% python3 -q
>>> import numpy as np
>>> np.set_printoptions(precision=1, suppress=True, linewidth=140)
>>> def rd(a):
...     return np.round(a, 1) + 0
... 
>>> other = np.array([[1, -2], [-2, 3], [0, 0]])
>>> basis = np.array([[-4, 5, -5], [-4, 0, 4]])
>>> J = other @ basis
>>> print(J)
[[  4   5 -13]
 [ -4 -10  22]
 [  0   0   0]]
>>> # null space of dimension 1
>>> left, s, Vh = np.linalg.svd(J, full_matrices=False)
>>> print(left.shape, s.shape, Vh.shape)
(3, 3) (3,) (3, 3)
>>> print(np.abs(left[:, 0]).round(6).argmax())
1
>>> print(rd(np.sqrt((s ** 2).sum())), rd(np.linalg.norm(J)))
28.5 28.5
>>> print(np.allclose(left * s @ Vh, J))
True
>>> print(rd(s / s[0]))
[1.  0.1 0. ]
>>> print((s > 1e-8).sum())
2
>>> print(rd(left.T @ left))
[[1. 0. 0.]
 [0. 1. 0.]
 [0. 0. 1.]]
>>> print(J @ J)
[[  -4  -30   58]
 [  24   80 -168]
 [   0    0    0]]
>>> print((J + J.T) / 2)
[[  4.    0.5  -6.5]
 [  0.5 -10.   11. ]
 [ -6.5  11.    0. ]]
>>> print(np.allclose(J @ J.T, J.T @ J))
False
>>> print(np.linalg.matrix_power(J, 4))
[[  -704  -2280   4808]
 [  1824   5680 -12048]
 [     0      0      0]]
>>> rng = np.random.default_rng(5201)
>>> labels = rng.permutation(3)
>>> print(labels)
[2 0 1]
>>> other = J[labels][:, labels]
>>> print(rd(np.sort(np.abs(np.linalg.eigvals(other)))))
[0.  2.4 8.4]
>>> proj = np.triu(np.array([[-1, -2, 1], [1, 1, -2], [2, 0, 2]]), 1) + np.eye(3)
>>> other = proj @ J @ np.linalg.inv(proj)
>>> print(np.linalg.matrix_rank(other))
2
>>> print(other)
[[ 12.  49.  29.]
 [ -4. -18. -10.]
 [  0.   0.   0.]]
>>> rank = np.linalg.matrix_rank(J)
>>> print(rank)
2
>>> ns = np.linalg.svd(J)[2][rank:].T
>>> print(ns.shape)
(3, 1)
>>> print([int(np.linalg.matrix_rank(J[:, :j + 1])) for j in range(3)])
[1, 2, 2]
>>> print(np.linalg.matrix_rank(J.T @ J), np.linalg.matrix_rank(J @ J.T))
2 2
>>> print(rd(J @ ns))
[[0.]
 [0.]
 [0.]]
>>> print(np.allclose(J @ ns, 0))
True
>>> K = np.load("dump.npy")
>>> print(K)
[[-2.  1.  0.]
 [ 0. -2.  1.]
 [ 0.  0. -2.]]
>>> # triangular
>>> vals, V = np.linalg.eig(K)
>>> print(np.prod(vals))
-8.0
>>> print(rd(np.sort(np.linalg.eigvals(K @ K))))
[4. 4. 4.]
>>> print(rd(np.sort(np.linalg.eigvals(np.linalg.inv(K)))))
[-0.5 -0.5 -0.5]
>>> print(rd(np.sort(np.linalg.eigvals(K.T))))
[-2. -2. -2.]
>>> print(vals)
[-2. -2. -2.]
>>> Q, V = np.linalg.qr(K[:, :1])[0], np.linalg.qr(K[:, 1:])[0]
>>> s = np.linalg.svd(Q.T @ V, compute_uv=False)
>>> print(rd(np.linalg.norm(Q @ Q.T - V @ V.T, 2)))
1.0
>>> T = np.stack([K, 2 * K, K[::-1]])
>>> print(rd(np.linalg.norm(T, axis=(1, 2))))
[3.7 7.5 3.7]
>>> print(T.shape)
(3, 3, 3)
>>> print(np.linalg.matrix_rank(T))
[3 3 3]
>>> print(np.einsum("bij,cij->bc", T, T))
[[14. 28.  5.]
 [28. 56. 10.]
 [ 5. 10. 14.]]
>>> print(T.sum(axis=0))
[[-6.  3. -2.]
 [ 0. -8.  4.]
 [-2.  1. -6.]]
>>> print(rd(np.linalg.det(T)))
[ -8. -64.   8.]
>>> r0 = np.array([9, -5, 5])
>>> other = K + np.outer(r0, np.eye(3)[0])
>>> print(np.linalg.matrix_rank(other - K))
1
>>> print(rd(np.sort(np.linalg.eigvals(K))))
[-2. -2. -2.]
>>> print(np.linalg.matrix_rank(K - K[0, 0] * np.eye(3)))
2
>>> print(K @ K)
[[ 4. -4.  1.]
 [ 0.  4. -4.]
 [ 0.  0.  4.]]
>>> print(rd(np.linalg.matrix_power(K - np.diag(np.diag(K)), 3)))
[[0. 0. 0.]
 [0. 0. 0.]
 [0. 0. 0.]]
>>> W0 = np.load("block11.npy")
>>> print(rd(W0))
[[0.2 0.  0.2 0.4]
 [0.  0.  0.  0.1]
 [0.2 0.  0.2 0.4]
 [0.4 0.1 0.4 0.5]]
>>> th = np.radians(33)
>>> Rm = np.eye(4)
>>> Rm[2, 2] = Rm[1, 1] = np.cos(th)
>>> Rm[2, 1], Rm[1, 2] = -np.sin(th), np.sin(th)
>>> print(rd(Rm))
[[ 1.   0.   0.   0. ]
 [ 0.   0.8  0.5  0. ]
 [ 0.  -0.5  0.8  0. ]
 [ 0.   0.   0.   1. ]]
>>> other = W0 @ Rm.T
>>> print(rd(other))
[[0.2 0.2 0.2 0.4]
 [0.  0.  0.  0.1]
 [0.2 0.2 0.2 0.4]
 [0.4 0.2 0.3 0.5]]
>>> print(rd(np.linalg.svd(W0, compute_uv=False)), rd(np.linalg.svd(other, compute_uv=False)))
[1. 0. 0. 0.] [1. 0. 0. 0.]
>>> left, s, Vh = np.linalg.svd(W0)
>>> print(rd(s))
[1. 0. 0. 0.]
>>> other = left[:, :1] @ np.diag(s[:1]) @ Vh[:1]
>>> print(np.linalg.matrix_rank(W0, rtol=0.05))
1
>>> print(np.linalg.matrix_rank(other))
1
>>> vals, V = np.linalg.eigh(W0)
>>> x0 = np.array([1, 2, 3, 2])
>>> print(rd(np.abs(W0).sum(axis=1).max()), rd(np.abs(vals).max()))
1.3 1.0
>>> print((np.sign(V[:, -1].round(6)) == np.sign(V[0, -1].round(6))).astype(int))
[1 1 1 1]
>>> print(rd(x0 @ W0 @ x0 / (x0 @ x0)), rd(vals[0]), rd(vals[-1]))
0.7 0.0 1.0
>>> rank = np.linalg.matrix_rank(W0)
>>> print(rank)
1
>>> ns = np.linalg.svd(W0)[2][rank:].T
>>> print(np.linalg.matrix_rank(W0.T @ W0), np.linalg.matrix_rank(W0 @ W0.T))
1 1
>>> print([int(np.linalg.matrix_rank(W0[:i])) for i in range(1, len(W0) + 1)])
[1, 1, 1, 1]
>>> arr = np.array([[3.1, 0.2, -3.9],
...     [0.3, -1.2, 4.8],
...     [-0.1, 3.2, -3.9],
...     [-3.5, 3.5, -0.3],
...     [-0.8, 3.0, 3.9],
...     [-2.6, 3.2, -2.8],
...     [-3.4, 3.7, 0.3],
...     [-3.5, -0.4, -3.6],
...     [0.5, -4.9, -0.8],
...     [2.2, 4.0, 1.9],
...     [-1.6, 2.3, 4.1],
...     [-1.1, 4.5, 2.0],
...     [0.8, 3.1, 3.9]])
>>> Xs = arr - arr.mean(axis=0)
>>> left, s, Vh = np.linalg.svd(Xs, full_matrices=False)
>>> print(rd(s))
[11.6  9.5  6.8]
>>> print(np.abs(left[:, 0]).argmax())
7
>>> print((np.sign(left[:, 0]) == np.sign(left[0, 0])).astype(int))
[1 0 1 1 0 1 0 1 1 0 0 0 0]
>>> print(np.linalg.matrix_rank(Xs))
3
>>> print(rd(Xs.mean(axis=0)))
[0. 0. 0.]
>>> print(np.abs(Vh[0]).argmax())
2
>>> print(rd(s ** 2 / (s ** 2).sum()))
[0.5 0.3 0.2]
>>> other = np.c_[arr[:, :2] @ np.array([[2, 2], [1, 1]]), np.array([1, -2, -1, -2, 1, 0, 2, -1, -2, 2, 0, -1, 2])]
>>> print(rd(other))
[[ 6.4  6.4  1. ]
 [-0.6 -0.6 -2. ]
 [ 3.   3.  -1. ]
 [-3.5 -3.5 -2. ]
 [ 1.4  1.4  1. ]
 [-2.  -2.   0. ]
 [-3.1 -3.1  2. ]
 [-7.4 -7.4 -1. ]
 [-3.9 -3.9 -2. ]
 [ 8.4  8.4  2. ]
 [-0.9 -0.9  0. ]
 [ 2.3  2.3 -1. ]
 [ 4.7  4.7  2. ]]
>>> print(rd(np.linalg.norm(other - arr @ np.linalg.lstsq(arr, other)[0], axis=0)))
[0.  0.  4.4]
>>> print(np.linalg.matrix_rank(np.c_[arr, other]))
4
>>> labels = rng.permutation(3)
>>> other = arr[:, labels] * rng.choice([-1, 1], 3)
>>> print(other)
[[-3.1 -0.2  3.9]
 [-0.3  1.2 -4.8]
 [ 0.1 -3.2  3.9]
 [ 3.5 -3.5  0.3]
 [ 0.8 -3.  -3.9]
 [ 2.6 -3.2  2.8]
 [ 3.4 -3.7 -0.3]
 [ 3.5  0.4  3.6]
 [-0.5  4.9  0.8]
 [-2.2 -4.  -1.9]
 [ 1.6 -2.3 -4.1]
 [ 1.1 -4.5 -2. ]
 [-0.8 -3.1 -3.9]]
>>> left, _, Vh = np.linalg.svd(arr.T @ other)
>>> print(rd(np.linalg.lstsq(arr, other)[0]))
[[-1.  0.  0.]
 [ 0. -1.  0.]
 [ 0.  0. -1.]]
>>> print(labels)
[0 1 2]
>>> X = np.array([[-4.2, 1.9, 1.9],
...     [-3.2, -3.4, -1.8],
...     [-2.4, -4.0, 1.7],
...     [-2.4, 1.6, -4.1],
...     [3.4, -3.2, -1.6],
...     [3.7, 0.4, -3.4],
...     [2.9, -1.6, 3.8],
...     [-0.6, -4.9, -0.6],
...     [-3.8, -3.2, 0.7],
...     [-2.4, -2.3, 3.7]])
>>> print(X)
[[-4.2  1.9  1.9]
 [-3.2 -3.4 -1.8]
 [-2.4 -4.   1.7]
 [-2.4  1.6 -4.1]
 [ 3.4 -3.2 -1.6]
 [ 3.7  0.4 -3.4]
 [ 2.9 -1.6  3.8]
 [-0.6 -4.9 -0.6]
 [-3.8 -3.2  0.7]
 [-2.4 -2.3  3.7]]
>>> labels = X[:, 1] > np.median(X[:, 1])
>>> r0 = X[labels].mean(axis=0) - X[~labels].mean(axis=0)
>>> print(((X - X.mean(axis=0)) @ r0 > 0).astype(int))
[1 0 0 1 0 1 1 0 0 0]
>>> print(rd(r0))
[0.8 3.7 0.7]
>>> print(np.argsort(-np.abs(r0).round(6), kind="stable"))
[1 0 2]
>>> print(labels.astype(int))
[1 0 0 1 0 1 1 0 0 1]
